>>> import numpy as np
>>> from numpy import linalg as LA
>>> np.set_printoptions(suppress=True, linewidth=160)
>>> rnd = lambda a: np.round(a, 2) + 0
>>> mat = np.load("block3.npy")
>>> mat
array([[-6,  0,  0,  0,  0,  0,  0,  0,  0],
       [ 0, -3,  0,  0,  0,  0,  0,  0,  0],
       [ 0,  0, -6,  0,  0,  0,  0,  0,  0],
       [ 0,  0,  0, -6,  0,  0,  0,  0,  0],
       [ 0,  0,  0,  0, -1,  0,  0,  0,  0],
       [ 0,  0,  0,  0,  0,  8,  0,  0,  0],
       [ 0,  0,  0,  0,  0,  0,  5,  0,  0],
       [ 0,  0,  0,  0,  0,  0,  0, -3,  0],
       [ 0,  0,  0,  0,  0,  0,  0,  0,  2]])
>>> u = np.array([-2, -5])
>>> np.convolve(mat[4], u)
array([0, 0, 0, 0, 2, 5, 0, 0, 0, 0])
>>> print(np.correlate(mat[4], mat[6], "full"))
[ 0  0  0  0  0  0 -5  0  0  0  0  0  0  0  0  0  0]
>>> np.array([np.convolve(row, u, "same") for row in mat])
array([[ 12,  30,   0,   0,   0,   0,   0,   0,   0],
       [  0,   6,  15,   0,   0,   0,   0,   0,   0],
       [  0,   0,  12,  30,   0,   0,   0,   0,   0],
       [  0,   0,   0,  12,  30,   0,   0,   0,   0],
       [  0,   0,   0,   0,   2,   5,   0,   0,   0],
       [  0,   0,   0,   0,   0, -16, -40,   0,   0],
       [  0,   0,   0,   0,   0,   0, -10, -25,   0],
       [  0,   0,   0,   0,   0,   0,   0,   6,  15],
       [  0,   0,   0,   0,   0,   0,   0,   0,  -4]])
>>> print(np.polyval(u, mat[4]))
[-5 -5 -5 -5 -3 -5 -5 -5 -5]
>>> feats = np.array([[0, 2, 0, 0, 2],
...     [0, -1, -1, -1, -1],
...     [-1, 0, 1, 2, -1],
...     [0, 0, 1, -2, -2],
...     [2, -1, -1, 0, 1],
...     [2, -2, 0, 0, 0]])
>>> feats[:, 2] = -1 * feats[:, 4]
>>> feats
array([[ 0,  2, -2,  0,  2],
       [ 0, -1,  1, -1, -1],
       [-1,  0,  1,  2, -1],
       [ 0,  0,  2, -2, -2],
       [ 2, -1, -1,  0,  1],
       [ 2, -2,  0,  0,  0]])
>>> print(LA.lstsq(feats[:-1].T, feats[-1])[2])
4
>>> np.unique(feats.round(6), axis=0).shape
(6, 5)
>>> print(rnd(np.trace(LA.pinv(feats) @ feats)))
4.0
>>> try:
...     LA.inv(feats)
... except LA.LinAlgError as e:
...     print(repr(e))
... 
LinAlgError('Last 2 dimensions of the array must be square')
